% ipython --no-banner

In [1]: import numpy as np

In [2]: np.set_printoptions(suppress=True, linewidth=120)

In [3]: K = np.load("data.npy")

In [4]: K
Out[4]: 
array([[ 5, -1,  5, -1],
       [-4, -1, -4, -1],
       [ 5, -1,  5, -1],
       [-4, -1, -4, -1]])

In [5]: left, sigma, Vt = np.linalg.svd(K)

In [6]: np.argmax(sigma[:-1] / (sigma[1:] + 1e-6)) + 1
Out[6]: np.int64(2)

In [7]: B = left[:, :2] @ np.diag(sigma[:2]) @ Vt[:2]

In [8]: round(float(np.linalg.norm(K - B, 2)), 2), round(float(sigma[2]), 2)
Out[8]: (0.0, 0.0)

In [9]: np.linalg.matrix_rank(K, rtol=0.05)
Out[9]: np.int64(2)

In [10]: J = np.load("a.npy")

In [11]: J
Out[11]: 
array([[ 0.05,  3.  ,  1.  , -1.  , -2.  ,  0.  ,  3.  ,  0.  , -3.  ,  2.  ],
       [-1.  ,  2.05,  0.  , -3.  , -2.  ,  0.  ,  0.  ,  3.  ,  2.  ,  2.  ],
       [ 3.  , -1.  , -1.95,  1.  ,  1.  ,  3.  ,  0.  ,  0.  , -1.  , -3.  ],
       [ 3.  , -1.  , -2.  ,  0.05, -2.  ,  1.  , -1.  ,  1.  ,  3.  ,  3.  ],
       [-1.  ,  3.  ,  2.  ,  0.  ,  0.05,  2.  , -3.  , -2.  , -2.  , -2.  ],
       [-2.  ,  1.  ,  2.  , -3.  ,  0.  ,  2.05,  0.  ,  3.  ,  0.  , -2.  ],
       [-1.  ,  3.  ,  3.  ,  2.  , -3.  ,  2.  ,  1.05,  2.  ,  2.  ,  0.  ],
       [-3.  , -1.  , -2.  ,  1.  ,  3.  ,  3.  ,  2.  , -2.95, -3.  , -3.  ],
       [ 3.  ,  3.  , -3.  ,  1.  ,  2.  ,  3.  ,  3.  ,  1.  , -2.95, -2.  ],
       [ 0.  ,  3.  ,  1.  , -1.  , -2.  ,  0.  ,  3.  ,  0.  , -3.  ,  2.05]])

In [12]: ang = np.radians(15)

In [13]: R = np.eye(10)

In [14]: R[7, 7] = R[2, 2] = np.cos(ang)

In [15]: R[7, 2], R[2, 7] = -np.sin(ang), np.sin(ang)

In [16]: R.round(2)
Out[16]: 
array([[ 1.  ,  0.  ,  0.  ,  0.  ,  0.  ,  0.  ,  0.  ,  0.  ,  0.  ,  0.  ],
       [ 0.  ,  1.  ,  0.  ,  0.  ,  0.  ,  0.  ,  0.  ,  0.  ,  0.  ,  0.  ],
       [ 0.  ,  0.  ,  0.97,  0.  ,  0.  ,  0.  ,  0.  ,  0.26,  0.  ,  0.  ],
       [ 0.  ,  0.  ,  0.  ,  1.  ,  0.  ,  0.  ,  0.  ,  0.  ,  0.  ,  0.  ],
       [ 0.  ,  0.  ,  0.  ,  0.  ,  1.  ,  0.  ,  0.  ,  0.  ,  0.  ,  0.  ],
       [ 0.  ,  0.  ,  0.  ,  0.  ,  0.  ,  1.  ,  0.  ,  0.  ,  0.  ,  0.  ],
       [ 0.  ,  0.  ,  0.  ,  0.  ,  0.  ,  0.  ,  1.  ,  0.  ,  0.  ,  0.  ],
       [ 0.  ,  0.  , -0.26,  0.  ,  0.  ,  0.  ,  0.  ,  0.97,  0.  ,  0.  ],
       [ 0.  ,  0.  ,  0.  ,  0.  ,  0.  ,  0.  ,  0.  ,  0.  ,  1.  ,  0.  ],
       [ 0.  ,  0.  ,  0.  ,  0.  ,  0.  ,  0.  ,  0.  ,  0.  ,  0.  ,  1.  ]])

In [17]: B = J @ R.T

In [18]: np.allclose(np.linalg.norm(J, axis=1), np.linalg.norm(B, axis=1))
Out[18]: True

In [19]: np.round(np.abs(B - J).max(axis=0), 2)
Out[19]: array([0.  , 0.  , 0.78, 0.  , 0.  , 0.  , 0.  , 0.84, 0.  , 0.  ])

In [20]: np.allclose(J @ J.T, B @ B.T)
Out[20]: True
